$ python -q
>>> import numpy as np
>>> import numpy.linalg as la
>>> np.set_printoptions(precision=3, suppress=True, linewidth=120)
>>> F = np.loadtxt("sample18.csv", delimiter=",")
>>> F
array([[  0.,   0.,   2.,  -4.,  -2.,  -2.,   2.],
       [  0.,   0.,   5., -10.,  -5.,  -5.,   5.],
       [  0.,   0.,   5., -10.,  -5.,  -5.,   5.],
       [  0.,   0.,   5., -10.,  -5.,  -5.,   5.],
       [  0.,   0.,   4.,  -8.,  -4.,  -4.,   4.],
       [  0.,   0.,   4.,  -8.,  -4.,  -4.,   4.],
       [  0.,   0.,   3.,  -6.,  -3.,  -3.,   3.]])
>>> # rows and columns are dependent
>>> U, sigma, Vt = la.svd(F)
>>> np.argmax(sigma[:-1] / (sigma[1:] + 1e-6)) + 1
np.int64(1)
>>> sigma.round(3) + 0
array([30.984,  0.   ,  0.   ,  0.   ,  0.   ,  0.   ,  0.   ])
>>> A2 = U[:, :1] @ np.diag(sigma[:1]) @ Vt[:1]
>>> la.matrix_rank(A2)
np.int64(1)
>>> A2.round(3) + 0
array([[  0.,   0.,   2.,  -4.,  -2.,  -2.,   2.],
       [  0.,   0.,   5., -10.,  -5.,  -5.,   5.],
       [  0.,   0.,   5., -10.,  -5.,  -5.,   5.],
       [  0.,   0.,   5., -10.,  -5.,  -5.,   5.],
       [  0.,   0.,   4.,  -8.,  -4.,  -4.,   4.],
       [  0.,   0.,   4.,  -8.,  -4.,  -4.,   4.],
       [  0.,   0.,   3.,  -6.,  -3.,  -3.,   3.]])
>>> round(float(np.abs(F - A2).max()), 3)
0.0
>>> np.argsort(-la.norm(F, axis=0).round(6), kind="stable")[:3]
array([3, 2, 4])
>>> round(la.norm(F, 2) / la.norm(F), 3)
np.float64(1.0)
>>> [round(float(x), 3) for x in la.svd(F, compute_uv=False)[:3]]
[30.984, 0.0, 0.0]
>>> U, sigma, Vt = la.svd(F)
>>> V = Vt[:(sigma > 1e-8).sum()]
>>> rng = np.random.default_rng(71)
>>> x = F[2] + 3 * F[4] + rng.integers(2) * np.eye(7)[4]
>>> x
array([  0.,   0.,  17., -34., -16., -17.,  17.])
>>> np.round(la.norm(x - V.T @ V @ x), 3)
np.float64(0.935)
>>> la.matrix_rank(np.vstack([F, x]))
np.int64(2)
>>> W0 = (rng.random((7, 7)) < 0.3) + np.eye(7)
>>> W0 /= W0.sum(axis=1, keepdims=True)
>>> W0
array([[0.25 , 0.   , 0.   , 0.25 , 0.25 , 0.   , 0.25 ],
       [0.   , 1.   , 0.   , 0.   , 0.   , 0.   , 0.   ],
       [0.2  , 0.   , 0.2  , 0.2  , 0.2  , 0.   , 0.2  ],
       [0.   , 0.   , 0.   , 1.   , 0.   , 0.   , 0.   ],
       [0.   , 0.   , 0.   , 0.   , 0.5  , 0.5  , 0.   ],
       [0.   , 0.   , 0.   , 0.333, 0.   , 0.667, 0.   ],
       [0.   , 0.   , 0.   , 0.   , 0.333, 0.333, 0.333]])
>>> def softmax(z):
...     e = np.exp(z - z.max(axis=-1, keepdims=True))
...     return e / e.sum(axis=-1, keepdims=True)
... 
>>> softmax(F).sum(axis=1)
array([1., 1., 1., 1., 1., 1., 1.])
>>> np.round(softmax(10 * F[4]), 3) + 0
array([0. , 0. , 0.5, 0. , 0. , 0. , 0.5])
>>> np.round(softmax(F[4]), 3) + 0
array([0.009, 0.009, 0.491, 0.   , 0.   , 0.   , 0.491])
>>> scores = F @ F.T / np.sqrt(7)
>>> softmax(scores)[4] @ F
array([  0.,   0.,   5., -10.,  -5.,  -5.,   5.])
>>> W0.sum(axis=1)
array([1., 1., 1., 1., 1., 1., 1.])
>>> np.sort(np.abs(la.eigvals(W0)))[::-1]
array([1.   , 1.   , 0.667, 0.5  , 0.333, 0.25 , 0.2  ])
>>> pr = np.eye(7)[3]
>>> for _ in range(5):
...     pr = pr @ W0
...     print(pr.round(3))
... 
[0. 0. 0. 1. 0. 0. 0.]
[0. 0. 0. 1. 0. 0. 0.]
[0. 0. 0. 1. 0. 0. 0.]
[0. 0. 0. 1. 0. 0. 0.]
[0. 0. 0. 1. 0. 0. 0.]
>>> cov = W0.T @ W0
>>> la.svd(W0, compute_uv=False) ** 2
array([1.433, 1.   , 0.884, 0.381, 0.079, 0.043, 0.019])
>>> np.diag(cov)
array([0.103, 1.   , 0.04 , 1.214, 0.464, 0.806, 0.214])
>>> la.matrix_rank(cov)
np.int64(7)
>>> (W0 @ W0.T).shape
(7, 7)
>>> round(np.abs(la.eigvals(W0)).max(), 3)
np.float64(1.0)
>>> np.allclose(W0 @ W0.T, W0.T @ W0)
False
>>> A2 = la.inv(W0)
>>> la.det(W0) * A2
array([[ 0.022,  0.   ,  0.   , -0.008,  0.   ,  0.008, -0.017],
       [ 0.   ,  0.006,  0.   ,  0.   ,  0.   ,  0.   ,  0.   ],
       [-0.022,  0.   ,  0.028,  0.   ,  0.   ,  0.   ,  0.   ],
       [ 0.   ,  0.   ,  0.   ,  0.006,  0.   ,  0.   ,  0.   ],
       [ 0.   ,  0.   ,  0.   ,  0.003,  0.011, -0.008,  0.   ],
       [ 0.   ,  0.   ,  0.   , -0.003,  0.   ,  0.008,  0.   ],
       [ 0.   ,  0.   ,  0.   ,  0.   , -0.011,  0.   ,  0.017]])
>>> np.round(la.slogdet(W0)[0], 3)
np.float64(1.0)
>>> np.round(la.inv(A2), 3) + 0
array([[0.25 , 0.   , 0.   , 0.25 , 0.25 , 0.   , 0.25 ],
       [0.   , 1.   , 0.   , 0.   , 0.   , 0.   , 0.   ],
       [0.2  , 0.   , 0.2  , 0.2  , 0.2  , 0.   , 0.2  ],
       [0.   , 0.   , 0.   , 1.   , 0.   , 0.   , 0.   ],
       [0.   , 0.   , 0.   , 0.   , 0.5  , 0.5  , 0.   ],
       [0.   , 0.   , 0.   , 0.333, 0.   , 0.667, 0.   ],
       [0.   , 0.   , 0.   , 0.   , 0.333, 0.333, 0.333]])
>>> (np.abs(A2) > 1e-9).astype(int)
array([[1, 0, 0, 1, 0, 1, 1],
       [0, 1, 0, 0, 0, 0, 0],
       [1, 0, 1, 0, 0, 0, 0],
       [0, 0, 0, 1, 0, 0, 0],
       [0, 0, 0, 1, 1, 1, 0],
       [0, 0, 0, 1, 0, 1, 0],
       [0, 0, 0, 0, 1, 0, 1]])
